% python3 -q
>>> import numpy as np
>>> np.set_printoptions(precision=2, suppress=True, linewidth=200, sign=" ")
>>> A = np.load("x.npy")
>>> print(A)
[[  3   6   6   3]
 [ -5  -8 -10  -3]
 [  0  -4   0  -4]
 [  0  -2   0  -2]]
>>> print([round(float(x), 2) for x in np.linalg.svd(A, compute_uv=False)[:3]])
[17.38, 5.11, 0.0]
>>> out = A / np.linalg.norm(A, axis=1, keepdims=True)
>>> G = out @ out.T
>>> print(G)
[[ 1.   -0.99 -0.67 -0.67]
 [-0.99  1.    0.55  0.55]
 [-0.67  0.55  1.    1.  ]
 [-0.67  0.55  1.    1.  ]]
>>> print(G[1])
[-0.99  1.    0.55  0.55]
>>> print(np.linalg.norm(out, axis=1))
[ 1.  1.  1.  1.]
>>> rk = np.linalg.matrix_rank(A)
>>> print(rk)
2
>>> N = np.linalg.svd(A)[2][rk:].T
>>> print(N @ N.T)
[[ 0.82 -0.09 -0.36  0.09]
 [-0.09  0.45 -0.18 -0.45]
 [-0.36 -0.18  0.27  0.18]
 [ 0.09 -0.45  0.18  0.45]]
>>> print(np.linalg.matrix_rank(A.T @ A), np.linalg.matrix_rank(A @ A.T))
2 2
>>> print([int(np.linalg.matrix_rank(np.delete(A, i, axis=0))) for i in range(4)])
[2, 2, 2, 2]
>>> print(np.allclose(A @ N, 0))
True
>>> K = np.array([[6, 6, 0, 0], [10, 10, 0, 0], [8, 8, 0, 0]])
>>> x = np.array([3, 4, 5, 0])
>>> h = np.maximum(K @ x, 0)
>>> print(np.maximum(K @ x, 0) - np.maximum(-K @ x, 0))
[ 42  70  56]
>>> print(K.T @ h)
[ 1400  1400     0     0]
>>> print(K * (h > 1e-9)[:, None])
[[  6   6   0   0]
 [ 10  10   0   0]
 [  8   8   0   0]]
>>> print(np.flatnonzero(h > 1e-9))
[ 0  1  2]
>>> print(np.maximum(K @ (3 * x), 0))
[ 126  210  168]
>>> G = K.T @ K
>>> print(np.trace(G), (K ** 2).sum())
400 400
>>> print(np.allclose(G, G.T))
True
>>> print(np.diag(G))
[ 200  200    0    0]
>>> print(np.linalg.eigvalsh(G)[::-1])
[ 400.    0.    0.    0.]
>>> def softmax(z):
...     e = np.exp(z - z.max(axis=-1, keepdims=True))
...     return e / e.sum(axis=-1, keepdims=True)
... 
>>> print(np.round(softmax(K[2] + 2), 2) + 0)
[ 0.5  0.5  0.   0. ]
>>> print(np.round(softmax(10 * K[2]), 2) + 0)
[ 0.5  0.5  0.   0. ]
>>> print(softmax(K).sum(axis=1))
[ 1.  1.  1.]
>>> print(np.round(softmax(K[2]), 2) + 0)
[ 0.5  0.5  0.   0. ]
>>> S = K @ K.T / np.sqrt(4)
>>> print(np.round(softmax(S + np.triu(np.full(S.shape, -np.inf), 1)), 2) + 0)
[[ 1.  0.  0.]
 [ 0.  1.  0.]
 [ 0.  1.  0.]]
>>> print(softmax(S).round(6).argmax(axis=1))
[ 1  1  1]
